In [1]: import numpy as np

In [2]: from numpy import linalg as LA

In [3]: np.set_printoptions(precision=3, suppress=True, linewidth=120, sign=" ")

In [4]: J = np.load("w.npy")

In [5]: J
Out[5]: 
array([[-1.,  2.,  2.,  3.],
       [-2.,  4.,  2.,  4.],
       [-2.,  2.,  3.,  3.],
       [ 2., -2., -2., -2.]])

In [6]: # null space of dimension 1

In [7]: rk = LA.matrix_rank(J)

In [8]: rk
Out[8]: np.int64(3)

In [9]: N = LA.svd(J)[2][rk:].T

In [10]: [int(LA.matrix_rank(np.delete(J, i, axis=0))) for i in range(4)]
Out[10]: [3, 3, 3, 3]

In [11]: [int(LA.matrix_rank(J[:, :j + 1])) for j in range(4)]
Out[11]: [1, 2, 3, 3]

In [12]: N[:, 0] / N[np.abs(N[:, 0]).round(6).argmax(), 0]
Out[12]: array([ 1.,  1.,  1., -1.])

In [13]: N.shape
Out[13]: (4, 1)

In [14]: N @ N.T
Out[14]: 
array([[ 0.25,  0.25,  0.25, -0.25],
       [ 0.25,  0.25,  0.25, -0.25],
       [ 0.25,  0.25,  0.25, -0.25],
       [-0.25, -0.25, -0.25,  0.25]])

In [15]: np.allclose(J @ N, 0)
Out[15]: True

In [16]: LA.matrix_rank(J.T @ J), LA.matrix_rank(J @ J.T)
Out[16]: (np.int64(3), np.int64(3))

In [17]: J @ J
Out[17]: 
array([[-1.,  4.,  2.,  5.],
       [-2.,  8.,  2.,  8.],
       [-2.,  4.,  3.,  5.],
       [ 2., -4., -2., -4.]])

In [18]: LA.matrix_power(J, 2)
Out[18]: 
array([[-1.,  4.,  2.,  5.],
       [-2.,  8.,  2.,  8.],
       [-2.,  4.,  3.,  5.],
       [ 2., -4., -2., -4.]])

In [19]: np.allclose(J @ J.T, J.T @ J)
Out[19]: False

In [20]: K = 0.2 ** np.abs(np.subtract.outer(np.arange(6), np.arange(6)))

In [21]: K.round(3) + 0
Out[21]: 
array([[ 1.   ,  0.2  ,  0.04 ,  0.008,  0.002,  0.   ],
       [ 0.2  ,  1.   ,  0.2  ,  0.04 ,  0.008,  0.002],
       [ 0.04 ,  0.2  ,  1.   ,  0.2  ,  0.04 ,  0.008],
       [ 0.008,  0.04 ,  0.2  ,  1.   ,  0.2  ,  0.04 ],
       [ 0.002,  0.008,  0.04 ,  0.2  ,  1.   ,  0.2  ],
       [ 0.   ,  0.002,  0.008,  0.04 ,  0.2  ,  1.   ]])

In [22]: # symmetric

In [23]: np.allclose(K @ K.T, K.T @ K)
Out[23]: True

In [24]: K @ K
Out[24]: 
array([[ 1.042,  0.408,  0.122,  0.032,  0.008,  0.002],
       [ 0.408,  1.082,  0.416,  0.123,  0.033,  0.008],
       [ 0.122,  0.416,  1.083,  0.417,  0.123,  0.032],
       [ 0.032,  0.123,  0.417,  1.083,  0.416,  0.122],
       [ 0.008,  0.033,  0.123,  0.416,  1.082,  0.408],
       [ 0.002,  0.008,  0.032,  0.122,  0.408,  1.042]])

In [25]: LA.matrix_power(K, 4)
Out[25]: 
array([[ 1.268,  0.922,  0.443,  0.173,  0.06 ,  0.018],
       [ 0.922,  1.526,  1.007,  0.468,  0.18 ,  0.06 ],
       [ 0.443,  1.007,  1.551,  1.013,  0.468,  0.173],
       [ 0.173,  0.468,  1.013,  1.551,  1.007,  0.443],
       [ 0.06 ,  0.18 ,  0.468,  1.007,  1.526,  0.922],
       [ 0.018,  0.06 ,  0.173,  0.443,  0.922,  1.268]])

In [26]: np.allclose(K, K.T)
Out[26]: True

In [27]: round(np.abs(LA.eigvals(K)).max(), 3)
Out[27]: np.float64(1.423)

In [28]: np.round((K + K.T) / 2, 3) + 0
Out[28]: 
array([[ 1.   ,  0.2  ,  0.04 ,  0.008,  0.002,  0.   ],
       [ 0.2  ,  1.   ,  0.2  ,  0.04 ,  0.008,  0.002],
       [ 0.04 ,  0.2  ,  1.   ,  0.2  ,  0.04 ,  0.008],
       [ 0.008,  0.04 ,  0.2  ,  1.   ,  0.2  ,  0.04 ],
       [ 0.002,  0.008,  0.04 ,  0.2  ,  1.   ,  0.2  ],
       [ 0.   ,  0.002,  0.008,  0.04 ,  0.2  ,  1.   ]])

In [29]: L = LA.cholesky(K)

In [30]: np.round(L @ L.T, 3) + 0
Out[30]: 
array([[ 1.   ,  0.2  ,  0.04 ,  0.008,  0.002,  0.   ],
       [ 0.2  ,  1.   ,  0.2  ,  0.04 ,  0.008,  0.002],
       [ 0.04 ,  0.2  ,  1.   ,  0.2  ,  0.04 ,  0.008],
       [ 0.008,  0.04 ,  0.2  ,  1.   ,  0.2  ,  0.04 ],
       [ 0.002,  0.008,  0.04 ,  0.2  ,  1.   ,  0.2  ],
       [ 0.   ,  0.002,  0.008,  0.04 ,  0.2  ,  1.   ]])

In [31]: LA.eigvalsh(K).min() > 0
Out[31]: np.True_

In [32]: L.round(3) + 0
Out[32]: 
array([[ 1.   ,  0.   ,  0.   ,  0.   ,  0.   ,  0.   ],
       [ 0.2  ,  0.98 ,  0.   ,  0.   ,  0.   ,  0.   ],
       [ 0.04 ,  0.196,  0.98 ,  0.   ,  0.   ,  0.   ],
       [ 0.008,  0.039,  0.196,  0.98 ,  0.   ,  0.   ],
       [ 0.002,  0.008,  0.039,  0.196,  0.98 ,  0.   ],
       [ 0.   ,  0.002,  0.008,  0.039,  0.196,  0.98 ]])

In [33]: np.round(K / np.sqrt(np.outer(np.diag(K), np.diag(K))), 3) + 0
Out[33]: 
array([[ 1.   ,  0.2  ,  0.04 ,  0.008,  0.002,  0.   ],
       [ 0.2  ,  1.   ,  0.2  ,  0.04 ,  0.008,  0.002],
       [ 0.04 ,  0.2  ,  1.   ,  0.2  ,  0.04 ,  0.008],
       [ 0.008,  0.04 ,  0.2  ,  1.   ,  0.2  ,  0.04 ],
       [ 0.002,  0.008,  0.04 ,  0.2  ,  1.   ,  0.2  ],
       [ 0.   ,  0.002,  0.008,  0.04 ,  0.2  ,  1.   ]])

In [34]: round(float(np.prod(np.diag(L)) ** 2), 3), np.round(LA.det(K), 3)
Out[34]: (0.815, np.float64(0.815))

In [35]: r0 = np.array([4, 0, 2, 4, 2, 1])

In [36]: A2 = L + np.outer(r0, np.eye(6)[2])

In [37]: A2.round(3) + 0
Out[37]: 
array([[ 1.   ,  0.   ,  4.   ,  0.   ,  0.   ,  0.   ],
       [ 0.2  ,  0.98 ,  0.   ,  0.   ,  0.   ,  0.   ],
       [ 0.04 ,  0.196,  2.98 ,  0.   ,  0.   ,  0.   ],
       [ 0.008,  0.039,  4.196,  0.98 ,  0.   ,  0.   ],
       [ 0.002,  0.008,  2.039,  0.196,  0.98 ,  0.   ],
       [ 0.   ,  0.002,  1.008,  0.039,  0.196,  0.98 ]])

In [38]: LA.matrix_rank(A2 - L)
Out[38]: np.int64(1)

In [39]: np.round((A2 + A2.T) / 2, 3) + 0
Out[39]: 
array([[ 1.   ,  0.1  ,  2.02 ,  0.004,  0.001,  0.   ],
       [ 0.1  ,  0.98 ,  0.098,  0.02 ,  0.004,  0.001],
       [ 2.02 ,  0.098,  2.98 ,  2.098,  1.02 ,  0.504],
       [ 0.004,  0.02 ,  2.098,  0.98 ,  0.098,  0.02 ],
       [ 0.001,  0.004,  1.02 ,  0.098,  0.98 ,  0.098],
       [ 0.   ,  0.001,  0.504,  0.02 ,  0.098,  0.98 ]])

In [40]: x0 = np.ones(6)

In [41]: for _ in range(3):
    ...:     x0 = K @ x0
    ...:     x0 /= LA.norm(x0)
    ...:     print(round(x0 @ K @ x0, 3))
    ...: 
1.409
1.416
1.419

In [42]: x0
Out[42]: array([ 0.312,  0.429,  0.468,  0.468,  0.429,  0.312])

In [43]: arr = np.load("test1.npy")

In [44]: arr
Out[44]: 
array([[-0.3  ,  1.7  , -0.4  , -0.2  ,  0.1  ,  0.8  ,  2.138,  0.   , -0.3  ,  0.5  ],
       [-0.5  ,  0.2  , -0.1  ,  0.   ,  0.4  , -0.9  , 10.093, -1.5  , -0.8  ,  2.   ],
       [-1.3  , -2.5  , -0.6  ,  0.1  , -0.9  ,  1.1  ,  3.636,  0.4  , -0.8  ,  0.8  ],
       [-0.1  , -0.7  , -1.   ,  0.4  ,  0.   , -1.3  , -2.256, -0.4  ,  0.9  , -0.5  ],
       [-0.4  , -1.2  , -0.6  ,  1.9  ,  1.3  ,  0.1  ,  7.41 ,  0.7  ,  0.8  ,  1.5  ],
       [ 0.5  , -1.3  , -1.5  ,  0.2  , -0.1  ,  0.7  , -7.338,  0.8  ,  0.5  , -1.4  ],
       [-1.1  ,  0.3  , -0.7  , -0.2  ,  1.   ,  1.9  ,  9.998, -0.7  ,  0.5  ,  2.   ],
       [-1.6  ,  1.2  ,  0.1  ,  1.   ,  0.5  ,  1.3  , -2.997,  1.6  , -0.5  , -0.6  ],
       [ 1.5  ,  1.3  ,  0.5  ,  0.5  , -1.2  ,  1.2  ,  1.555,  1.4  ,  0.   ,  0.2  ],
       [ 0.2  ,  1.4  , -1.1  ,  0.9  ,  0.6  , -0.9  ,  6.643, -1.1  ,  0.9  ,  1.3  ],
       [ 0.4  , -1.   ,  0.7  , -0.8  ,  1.6  ,  0.1  ,  5.237, -0.2  ,  1.5  ,  1.1  ],
       [ 0.5  , -1.6  ,  1.8  ,  0.9  , -1.4  , -0.2  ,  3.16 ,  1.   , -1.   ,  0.6  ],
       [-1.4  , -0.6  ,  1.8  ,  1.3  ,  0.1  ,  1.   ,  6.699, -0.2  ,  0.8  ,  1.3  ],
       [ 1.8  ,  0.4  ,  1.   ,  0.1  , -1.9  ,  0.5  , -3.246, -0.4  ,  1.8  , -0.7  ],
       [ 0.7  ,  1.   ,  1.   ,  0.4  , -1.2  , -0.2  , -8.072, -1.3  ,  0.8  , -1.6  ],
       [-1.3  , -0.2  ,  0.1  , -1.2  , -0.6  , -1.2  , -6.84 ,  0.7  ,  0.   , -1.4  ]])

In [45]: x0 = np.array([7, 2, 1, 2, 9, 9, 2, 4, 2, 5])

In [46]: y = arr @ x0

In [47]: np.round(LA.pinv(arr) @ arr, 3) + 0
Out[47]: 
array([[ 1.,  0.,  0.,  0.,  0.,  0.,  0.,  0.,  0.,  0.],
       [ 0.,  1.,  0.,  0.,  0.,  0.,  0.,  0.,  0.,  0.],
       [ 0.,  0.,  1.,  0.,  0.,  0.,  0.,  0.,  0.,  0.],
       [ 0.,  0.,  0.,  1.,  0.,  0.,  0.,  0.,  0.,  0.],
       [ 0.,  0.,  0.,  0.,  1.,  0.,  0.,  0.,  0.,  0.],
       [ 0.,  0.,  0.,  0.,  0.,  1.,  0.,  0.,  0.,  0.],
       [ 0.,  0.,  0.,  0.,  0.,  0.,  1.,  0.,  0.,  0.],
       [ 0.,  0.,  0.,  0.,  0.,  0.,  0.,  1.,  0.,  0.],
       [ 0.,  0.,  0.,  0.,  0.,  0.,  0.,  0.,  1.,  0.],
       [ 0.,  0.,  0.,  0.,  0.,  0.,  0.,  0.,  0.,  1.]])

In [48]: rng = np.random.default_rng(294771)

In [49]: y = y + 0.05 * rng.normal(size=16)

In [50]: y
Out[50]: 
array([ 14.828,  14.934,  -1.405, -20.769,  37.317, -12.222,  46.127,   5.896,  24.287,  19.342,  33.355,   0.894,
        23.974,  -5.997, -31.641, -45.856])

In [51]: c, *_ = LA.lstsq(arr, y)

In [52]: np.round(LA.norm(y - arr @ c), 3)
Out[52]: np.float64(0.116)

In [53]: [round(float(LA.norm(LA.solve(arr.T @ arr + lam * np.eye(10), arr.T @ y))), 2) for lam in (0, 1, 10, 100)]
Out[53]: [16.45, 14.17, 8.65, 3.47]

In [54]: round(np.log10(LA.cond(arr)))
Out[54]: 2

In [55]: np.argsort(-LA.norm(arr, axis=0).round(6), kind="stable")[:3]
Out[55]: array([ 6,  9,  1])

In [56]: np.round(LA.norm(arr, 2) / LA.norm(arr), 3)
Out[56]: np.float64(0.92)

In [57]: LA.matrix_rank(arr, rtol=0.1)
Out[57]: np.int64(8)

In [58]: proj = arr @ LA.solve(arr.T @ arr, arr.T)

In [59]: np.allclose(proj @ proj, proj)
Out[59]: True

In [60]: round(float(np.trace(proj)), 3)
Out[60]: 10.0
